In [1]: import numpy as np

In [2]: from numpy import linalg as LA

In [3]: np.set_printoptions(precision=2, suppress=True, linewidth=120)

In [4]: B = np.array([[-0.4, 0.1],
   ...:     [0.9, 0.7],
   ...:     [-0.1, 0.6],
   ...:     [1.8, 1.1],
   ...:     [0.6, -0.1],
   ...:     [1.0, -1.2],
   ...:     [-2.0, 0.9]])

In [5]: Z = np.array([[-0.8, 0.9, -0.7, -3.3, -0.5], [2.0, 0.5, 0.0, -0.1, 0.4]])

In [6]: feats = B @ Z

In [7]: print(feats)
[[ 0.52 -0.31  0.28  1.31  0.24]
 [ 0.68  1.16 -0.63 -3.04 -0.17]
 [ 1.28  0.21  0.07  0.27  0.29]
 [ 0.76  2.17 -1.26 -6.05 -0.46]
 [-0.68  0.49 -0.42 -1.97 -0.34]
 [-3.2   0.3  -0.7  -3.18 -0.98]
 [ 3.4  -1.35  1.4   6.51  1.36]]

In [8]: r0 = np.array([3, 0])

In [9]: print(np.correlate(feats[3], feats[4], "full"))
[-0.26 -2.23 -4.17  4.   13.15  1.35 -1.91  3.89  0.31]

In [10]: vec = np.array([-1, -1, -2, -2, 1])

In [11]: h = np.maximum(feats @ vec, 0)

In [12]: print(np.maximum(feats @ (3 * vec), 0))
[ 0.   15.99  0.   33.69 13.89 29.04  0.  ]

In [13]: print(np.tanh(feats @ vec))
[-1.    1.   -0.95  1.    1.    1.   -1.  ]

In [14]: print(h)
[ 0.    5.33  0.   11.23  4.63  9.68  0.  ]

In [15]: print(np.maximum(feats @ vec, 0) - np.maximum(-feats @ vec, 0))
[ -3.15   5.33  -1.88  11.23   4.63   9.68 -16.51]
